$ python -q
>>> import numpy as np
>>> import numpy.linalg as la
>>> np.set_printoptions(suppress=True, linewidth=100)
>>> def rd(a):
...     return np.round(a, 1) + 0
... 
>>> feats = np.load("test3.npy")
>>> feats
array([[ 0.,  0.,  2.,  0.],
       [ 0.,  0., -1., -1.],
       [ 2., -1.,  0.,  0.],
       [ 0., -1.,  0.,  0.]])
>>> # symmetric
>>> x0 = np.array([0, -2, 0, 2])
>>> rhs = feats @ x0
>>> c, lr = np.zeros(4), 1 / la.norm(feats, 2) ** 2
>>> for i in range(6):
...     c -= lr * feats.T @ (feats @ c - rhs)
...     if i % 2 == 0: print(i, round(la.norm(feats @ c - rhs), 1))
... 
0 1.9
2 1.4
4 1.0
>>> rd(c)
array([ 0.3, -1.4,  0.2,  1.3])
>>> q, R = la.qr(feats)
>>> q.shape, R.shape
((4, 4), (4, 4))
>>> rd(q)
array([[ 0. ,  0. ,  0.9,  0.4],
       [ 0. ,  0. , -0.4,  0.9],
       [-1. ,  0. ,  0. ,  0. ],
       [ 0. ,  1. ,  0. ,  0. ]])
>>> np.allclose(R.T @ R, feats.T @ feats)
True
>>> rd(np.trace(q @ q.T))
np.float64(4.0)
>>> abs(R[0, 0]), rd(la.norm(feats[:, 0]))
(np.float64(2.0), np.float64(2.0))
>>> rd(la.norm(feats, 2))
np.float64(2.3)
>>> rd(la.norm(feats[1] - feats[0]))
np.float64(3.2)
>>> rd(la.norm(feats) ** 2 / la.norm(feats, 2) ** 2)
np.float64(2.3)
>>> K = np.load("mat.npy")
>>> K
array([[-1,  0,  1,  2],
       [ 3,  4,  5,  6],
       [ 7,  8,  9, 10]])
>>> # looks like rank 2
>>> rank = la.matrix_rank(K)
>>> rank
np.int64(2)
>>> ns = la.svd(K)[2][rank:].T
>>> [int(la.matrix_rank(K[:i])) for i in range(1, len(K) + 1)]
[1, 2, 2]
>>> [int(la.matrix_rank(np.delete(K, i, axis=0))) for i in range(3)]
[2, 2, 2]
>>> rd(K @ ns)
array([[0., 0.],
       [0., 0.],
       [0., 0.]])
>>> rng = np.random.default_rng(56)
>>> z = rng.permutation(4)
>>> z
array([0, 3, 1, 2])
>>> B = feats[z][:, z]
>>> rd(la.det(B)), rd(la.det(feats[z]))
(np.float64(4.0), np.float64(4.0))
>>> np.diag(B)
array([0., 0., 0., 0.])
>>> np.trace(B)
np.float64(0.0)
>>> left, sig, Vh = la.svd(K, full_matrices=False)
>>> rd(np.sqrt((sig ** 2).sum())), rd(la.norm(K))
(np.float64(19.6), np.float64(19.6))
>>> np.allclose(left * sig @ Vh, K)
True
>>> left.shape, sig.shape, Vh.shape
((3, 3), (3,), (3, 4))
>>> J = np.loadtxt("a.csv", delimiter=",")
>>> J
array([[ 0.3, -0.4, -0.6],
       [ 1.3, -0.9,  0.9],
       [ 1.2,  0.5, -1.1],
       [ 0. ,  0.5, -0.5],
       [ 0. ,  0.9,  0.7],
       [ 0. ,  1.2,  0.1],
       [ 3. , -5. , -6. ],
       [-0.4,  1. ,  0. ],
       [ 0.5, -0.6,  1.2],
       [-0.4,  0.9, -2.3],
       [ 0.2, -0.3, -0.5],
       [ 1.1, -0.5, -0.7],
       [-0.6, -0.5, -1.9],
       [-0.5,  1.6, -1.2],
       [-0.6,  2.2,  0.5],
       [-0.8,  1. ,  0. ],
       [ 0.5, -2. ,  0.1],
       [ 1.2,  1.1, -1.1],
       [-1.6, -1.7,  0.4],
       [-0.8, -0.3,  0.4],
       [-0.8,  1.2, -0.1],
       [-2.4, -2.1,  0.3],
       [-0.1,  2. , -1.6],
       [ 1. ,  1.2, -0.5]])
>>> K.reshape(2, -1)
array([[-1,  0,  1,  2,  3,  4],
       [ 5,  6,  7,  8,  9, 10]])
>>> blk = K.reshape(3, 2, -1)
>>> blk[:, 0]
array([[-1,  0],
       [ 3,  4],
       [ 7,  8]])
>>> blk.shape
(3, 2, 2)
>>> np.einsum("ihd,jhd->hij", blk, blk).shape
(2, 3, 3)
>>> blk.sum(axis=1)
array([[ 0,  2],
       [ 8, 10],
       [16, 18]])
>>> blk = np.stack([J, -1 * J, J[::-1]])
>>> blk.sum(axis=0)
array([[ 1. ,  1.2, -0.5],
       [-0.1,  2. , -1.6],
       [-2.4, -2.1,  0.3],
       [-0.8,  1.2, -0.1],
       [-0.8, -0.3,  0.4],
       [-1.6, -1.7,  0.4],
       [ 1.2,  1.1, -1.1],
       [ 0.5, -2. ,  0.1],
       [-0.8,  1. ,  0. ],
       [-0.6,  2.2,  0.5],
       [-0.5,  1.6, -1.2],
       [-0.6, -0.5, -1.9],
       [ 1.1, -0.5, -0.7],
       [ 0.2, -0.3, -0.5],
       [-0.4,  0.9, -2.3],
       [ 0.5, -0.6,  1.2],
       [-0.4,  1. ,  0. ],
       [ 3. , -5. , -6. ],
       [ 0. ,  1.2,  0.1],
       [ 0. ,  0.9,  0.7],
       [ 0. ,  0.5, -0.5],
       [ 1.2,  0.5, -1.1],
       [ 1.3, -0.9,  0.9],
       [ 0.3, -0.4, -0.6]])
>>> (blk @ J.T).shape
(3, 24, 24)
>>> Ac = (J - J.mean(axis=0)) / J.std(axis=0)
>>> rd(Ac.std(axis=0))
array([1., 1., 1.])
>>> c = la.lstsq(np.delete(Ac, 2, axis=1), Ac[:, 2])[0]
>>> rd(c)
array([-0.4,  0.3])
>>> np.abs(c).argmax()
np.int64(0)
>>> W0 = np.load("sample2.npy")
>>> W0
array([[ 5. , -0.1,  0. ],
       [ 5.1, -0.1, -0.1],
       [ 5.1, -0.1,  0.1],
       [ 5.1,  0.2, -0.1],
       [ 5. , -0.2,  0.2],
       [ 5. ,  0. ,  0. ],
       [ 4.9,  0.1, -0.1],
       [ 4.9,  0.1,  0. ],
       [ 3. ,  1.9, -0.1],
       [ 3.1,  1.9,  0.1],
       [ 3.3,  2. ,  0.1],
       [ 2.9,  2. ,  0. ],
       [ 2.9,  2. , -0.2],
       [ 3. ,  2.1,  0.1],
       [ 3. ,  2.2, -0.1],
       [ 3. ,  2. , -0.1]])
>>> Ac = W0 - W0.mean(axis=0)
>>> vecs = la.svd(Ac)[2][:2]
>>> B = Ac - Ac @ vecs.T @ vecs
>>> rd(np.cov(Ac @ vecs.T, rowvar=False))
array([[2.2, 0. ],
       [0. , 0. ]])
>>> ang = np.sort(rng.uniform(-2, 2, 16))
>>> M = np.c_[ang, ang ** 2, ang ** 3] @ np.array([[2, 3, 2], [1, 1, 0], [3, 0, 2]])
>>> rd(M)
array([[-20.1,  -2.1, -17. ],
       [-16.4,  -2.2, -14.1],
       [ -6.2,  -2.2,  -5.9],
       [ -4.5,  -2.1,  -4.5],
       [ -3.6,  -2. ,  -3.7],
       [ -1.5,  -1.4,  -1.6],
       [ -1.3,  -1.4,  -1.5],
       [  0.4,   0.6,   0.4],
       [  1. ,   1.2,   0.8],
       [  1. ,   1.3,   0.9],
       [  1.3,   1.5,   1. ],
       [  4.8,   3.5,   3.2],
       [ 13. ,   6.2,   8.3],
       [ 15.6,   6.8,   9.9],
       [ 28.9,   9.5,  18.1],
       [ 29.3,   9.5,  18.3]])
>>> q = feats.astype(float).copy()
>>> for j in range(4):
...     q[:, j] -= q[:, :j] @ (q[:, :j].T @ q[:, j])
...     q[:, j] /= la.norm(q[:, j])
... 
>>> rd(q.T @ feats)
array([[ 2. , -1. ,  0. ,  0. ],
       [ 0. ,  1. ,  0. ,  0. ],
       [ 0. ,  0. ,  2.2,  0.4],
       [ 0. ,  0. ,  0. ,  0.9]])
>>> def softmax(z):
...     e = np.exp(z - z.max(axis=-1, keepdims=True))
...     return e / e.sum(axis=-1, keepdims=True)
... 
>>> rd(softmax(M[4]))
array([0.1, 0.7, 0.1])
>>> rd(softmax(M).sum(axis=1))
array([1., 1., 1., 1., 1., 1., 1., 1., 1., 1., 1., 1., 1., 1., 1., 1.])
>>> scores = M @ M.T / np.sqrt(3)
>>> softmax(scores).round(6).argmax(axis=1)
array([ 0,  0,  0,  0,  0,  0,  0, 15, 15, 15, 15, 15, 15, 15, 15, 15])
>>> rd(softmax(scores)[4] @ M)
array([-20.1,  -2.1, -17. ])
>>> B = np.c_[W0[:, :2] @ np.array([[3, -3], [2, -1]]), np.array([0, 0, 0, 0, 1, 0, 0, 1, 2, 1, 1, 1, 1, 1, 1, 1])]
>>> rd(B)
array([[ 14.8, -14.9,   0. ],
       [ 15.1, -15.2,   0. ],
       [ 15.1, -15.2,   0. ],
       [ 15.7, -15.5,   0. ],
       [ 14.6, -14.8,   1. ],
       [ 15. , -15. ,   0. ],
       [ 14.9, -14.8,   0. ],
       [ 14.9, -14.8,   1. ],
       [ 12.8, -10.9,   2. ],
       [ 13.1, -11.2,   1. ],
       [ 13.9, -11.9,   1. ],
       [ 12.7, -10.7,   1. ],
       [ 12.7, -10.7,   1. ],
       [ 13.2, -11.1,   1. ],
       [ 13.4, -11.2,   1. ],
       [ 13. , -11. ,   1. ]])
>>> la.matrix_rank(B)
np.int64(3)
>>> Ac = (B - B.mean(axis=0)) / B.std(axis=0)
>>> rd(Ac.std(axis=0))
array([1., 1., 1.])
>>> np.argwhere(np.abs(Ac) > 2)
array([[8, 2]])
>>> c = la.lstsq(np.delete(Ac, 0, axis=1), Ac[:, 0])[0]
>>> rd(1 - np.var(Ac[:, 0] - np.delete(Ac, 0, axis=1) @ c))
np.float64(1.0)
>>> B = np.c_[M[:, :2] @ np.array([[2, 2], [0, 1]]), np.array([2, -1, 0, 1, 1, -1, -2, 1, 1, -2, 1, 2, -1, 1, 1, 0])]
>>> rd(B)
array([[-40.2, -42.3,   2. ],
       [-32.8, -35. ,  -1. ],
       [-12.4, -14.6,   0. ],
       [ -9.1, -11.1,   1. ],
       [ -7.2,  -9.2,   1. ],
       [ -3. ,  -4.4,  -1. ],
       [ -2.7,  -4.1,  -2. ],
       [  0.8,   1.4,   1. ],
       [  1.9,   3.1,   1. ],
       [  2.1,   3.4,  -2. ],
       [  2.5,   4. ,   1. ],
       [  9.6,  13.1,   2. ],
       [ 26. ,  32.2,  -1. ],
       [ 31.3,  38.1,   1. ],
       [ 57.8,  67.2,   1. ],
       [ 58.6,  68.1,   0. ]])
>>> rd(la.norm(la.qr(M)[0].T @ B, axis=0) ** 2 / ((B ** 2).sum(axis=0) + 1e-12))
array([1. , 1. , 0.1])
>>> m1 = np.load("arr.npy")
>>> m1
array([[12, -2,  5],
       [ 9, 17, -1],
       [ 8,  3,  4]])
>>> B = m1[0, 0] * m1[1:] - np.outer(m1[1:, 0], m1[0])
>>> B
array([[  0, 222, -57],
       [  0,  52,   8]])
>>> rd(m1[:, 0] / m1[0, 0])
array([1. , 0.8, 0.7])
>>> np.flatnonzero(~B.round(6).any(axis=1))
array([], dtype=int64)
>>> la.matrix_rank(B), la.matrix_rank(m1)
(np.int64(2), np.int64(3))
>>> P = M @ la.solve(M.T @ M, M.T)
>>> rd(P @ M[:, 1])
array([-2.1, -2.2, -2.2, -2.1, -2. , -1.4, -1.4,  0.6,  1.2,  1.3,  1.5,  3.5,  6.2,  6.8,  9.5,
        9.5])
>>> rd(np.diag(P))
array([0.6, 0.4, 0.2, 0.2, 0.1, 0.1, 0.1, 0. , 0. , 0. , 0. , 0.1, 0.2, 0.2, 0.4, 0.4])
>>> np.allclose(P @ P, P)
True
>>> np.einsum("ii->", m1)
np.int64(33)
>>> rd(la.eigvals(m1).sum().real)
np.float64(33.0)
>>> E = np.loadtxt("data.csv", delimiter=",")
>>> rd(E)
array([[ 1. ,  0. ,  0. ,  0. ],
       [ 0. ,  1. ,  0. ,  0. ],
       [ 0. ,  0. ,  1. ,  0.3],
       [ 0. ,  0. , -0.3,  1. ]])
>>> B = la.inv(E)
>>> rd(la.inv(B))
array([[ 1. ,  0. ,  0. ,  0. ],
       [ 0. ,  1. ,  0. ,  0. ],
       [ 0. ,  0. ,  1. ,  0.3],
       [ 0. ,  0. , -0.3,  1. ]])
>>> rd(la.det(E) * la.det(B))
np.float64(1.0)
>>> rd(la.slogdet(E)[0])
np.float64(1.0)
>>> rd(la.cond(E))
np.float64(1.0)
>>> rd(B)
array([[ 1. ,  0. ,  0. ,  0. ],
       [ 0. ,  1. ,  0. ,  0. ],
       [ 0. ,  0. ,  1. , -0.3],
       [ 0. ,  0. ,  0.3,  1. ]])
>>> F = np.array([[0.8, -2.6, 1.4],
...     [0.2, -0.5, 1.4],
...     [-0.2, -0.6, 0.4],
...     [0.3, -1.1, 0.2]])
>>> F[:, 0] *= 10
>>> F
array([[ 8. , -2.6,  1.4],
       [ 2. , -0.5,  1.4],
       [-2. , -0.6,  0.4],
       [ 3. , -1.1,  0.2]])
>>> P = F @ la.solve(F.T @ F, F.T)
>>> rd(la.eigvalsh(P))
array([0., 1., 1., 1.])
>>> rd(P @ F[:, 1])
array([-2.6, -0.5, -0.6, -1.1])
>>> rd((np.eye(4) - P) @ F)
array([[0., 0., 0.],
       [0., 0., 0.],
       [0., 0., 0.],
       [0., 0., 0.]])
